$ python3 -q
>>> import numpy as np
>>> np.set_printoptions(suppress=True, linewidth=160)
>>> rd = lambda a: np.round(a, 3) + 0
>>> A = np.load("dump.npy")
>>> A
array([[ 1.9, -0.4, -1.1],
       [-0.2, -0.6,  1.2],
       [ 1.5, -1.1, -1. ],
       [ 1.6,  0. ,  1. ],
       [-1.1,  1.4, -1.6],
       [ 1.7,  0.1,  0.2],
       [-0.7, -0.5, -0.5]])
>>> x = np.array([6, -7, 9])
>>> y = A @ x
>>> rd(np.linalg.lstsq(A, y)[0])
array([ 6., -7.,  9.])
>>> rd(y)
array([  4.3,  13.8,   7.7,  18.6, -30.8,  11.3,  -5.2])
>>> rng = np.random.default_rng(26)
>>> y = y + 0.02 * rng.normal(size=7)
>>> rd(y)
array([  4.261,  13.74 ,   7.723,  18.631, -30.773,  11.291,  -5.201])
>>> b, *_ = np.linalg.lstsq(A, y)
>>> b.round()
array([ 6., -7.,  9.])
>>> rd(A.T @ (y - A @ b))
array([0., 0., 0.])
>>> rd(b)
array([ 6.003, -6.983,  8.994])
>>> other = A + rng.integers(-2, 3, (7, 2)) @ rng.integers(-2, 3, (2, 3))
>>> rd(other)
array([[ 2.9,  2.6, -0.1],
       [-2.2, -2.6,  3.2],
       [ 5.5,  4.9, -3. ],
       [-0.4, -2. ,  3. ],
       [-1.1,  2.4, -0.6],
       [ 1.7, -1.9, -1.8],
       [-2.7, -2.5,  1.5]])
>>> rd(np.linalg.svd(other - A, compute_uv=False))
array([9.778, 4.169, 0.   ])
>>> F = np.loadtxt("layer8.csv", delimiter=",")
>>> F
array([[ 0.,  0., -2.,  3., -1., -1.],
       [ 0.,  0., -3., -1., -3.,  0.],
       [-2., -3.,  0.,  0.,  0.,  0.],
       [ 3., -1.,  0.,  0.,  0.,  0.],
       [-1., -3.,  0.,  0.,  0.,  0.],
       [-1.,  0.,  0.,  0.,  0.,  0.]])
>>> w, V = np.linalg.eigh(F)
>>> x = np.array([1, 2, 3, 1, -3, 3])
>>> rd(x @ F @ x / (x @ x)), rd(w[0]), rd(w[-1])
(np.float64(-0.303), np.float64(-4.83), np.float64(4.83))
>>> x @ F @ x
np.float64(-10.0)
>>> other = np.c_[A[:, :1] @ np.array([[-7]]), np.array([2, 1, 1, 0, 2, 1, -1])]
>>> rd(other)
array([[-13.3,   2. ],
       [  1.4,   1. ],
       [-10.5,   1. ],
       [-11.2,   0. ],
       [  7.7,   2. ],
       [-11.9,   1. ],
       [  4.9,  -1. ]])
>>> np.linalg.matrix_rank(other)
np.int64(2)
>>> rd(np.linalg.norm(np.linalg.qr(A)[0].T @ other, axis=0) ** 2 / ((other ** 2).sum(axis=0) + 1e-12))
array([1.   , 0.484])
>>> rd(np.linalg.norm(other - A @ np.linalg.lstsq(A, other)[0], axis=0))
array([0.  , 2.49])
